$ ipython --no-banner

In [1]: import numpy as np

In [2]: np.set_printoptions(precision=2, suppress=True, linewidth=100, legacy="1.25")

In [3]: J = np.load("out16.npy")

In [4]: J
Out[4]: 
array([[ 2,  1,  7,  3],
       [ 1,  5, 10,  6],
       [ 7, 10, 45, 27],
       [ 3,  6, 27, 18]])

In [5]: rng = np.random.default_rng(736)

In [6]: z = rng.permutation(4)

In [7]: z
Out[7]: array([1, 3, 0, 2])

In [8]: B = J[z][:, z]

In [9]: np.round(np.sort(np.abs(np.linalg.eigvals(B))), 2) + 0
Out[9]: array([ 0.  ,  2.24,  2.85, 64.91])

In [10]: np.trace(B)
Out[10]: 70

In [11]: np.allclose(J @ J.T, J.T @ J)
Out[11]: True

In [12]: (J - J.T) / 2
Out[12]: 
array([[0., 0., 0., 0.],
       [0., 0., 0., 0.],
       [0., 0., 0., 0.],
       [0., 0., 0., 0.]])

In [13]: np.allclose(J, J.T)
Out[13]: True

In [14]: J @ J
Out[14]: 
array([[  63,   95,  420,  255],
       [  95,  162,  669,  411],
       [ 420,  669, 2903, 1782],
       [ 255,  411, 1782, 1098]])

In [15]: np.round(np.abs(np.linalg.eigvals(J)).max(), 2)
Out[15]: 64.91

In [16]: f = np.array([-9, -3, 0])

In [17]: np.array([np.convolve(row, f, "same") for row in J])
Out[17]: 
array([[ -15,  -66,  -48,   -9],
       [ -48, -105,  -84,  -18],
       [-111, -435, -378,  -81],
       [ -63, -261, -243,  -54]])

In [18]: np.correlate(J[0], J[3], "full")
Out[18]: array([ 36,  72, 165, 255, 126,  39,   9])

In [19]: np.convolve(J[0], f)
Out[19]: array([-18, -15, -66, -48,  -9,   0])

In [20]: np.polyval(f, J[0])
Out[20]: array([ -42,  -12, -462,  -90])

In [21]: ev, vecs = np.linalg.eigh(J)

In [22]: np.round(vecs.T @ J @ vecs, 2) + 0
Out[22]: 
array([[ 0.  ,  0.  ,  0.  ,  0.  ],
       [ 0.  ,  2.24,  0.  ,  0.  ],
       [ 0.  ,  0.  ,  2.85,  0.  ],
       [ 0.  ,  0.  ,  0.  , 64.91]])

In [23]: vecs @ np.diag(ev) @ vecs.T
Out[23]: 
array([[ 2.,  1.,  7.,  3.],
       [ 1.,  5., 10.,  6.],
       [ 7., 10., 45., 27.],
       [ 3.,  6., 27., 18.]])

In [24]: ev.round(2) + 0
Out[24]: array([ 0.  ,  2.24,  2.85, 64.91])

In [25]: np.round(np.linalg.svd(J, compute_uv=False), 2) + 0
Out[25]: array([64.91,  2.85,  2.24,  0.  ])

In [26]: U, s, Vt = np.linalg.svd(J)

In [27]: s.round(2) + 0
Out[27]: array([64.91,  2.85,  2.24,  0.  ])

In [28]: np.argmax(s[:-1] / (s[1:] + 1e-6)) + 1
Out[28]: 3

In [29]: B = U[:, :3] @ np.diag(s[:3]) @ Vt[:3]

In [30]: np.round(np.abs(J - B).max(), 2)
Out[30]: 0.0

In [31]: round(float(np.linalg.norm(J - B, 2)), 2), round(s[3], 2)
Out[31]: (0.0, 0.0)

In [32]: np.linalg.matrix_rank(J, rtol=0.05)
Out[32]: 1
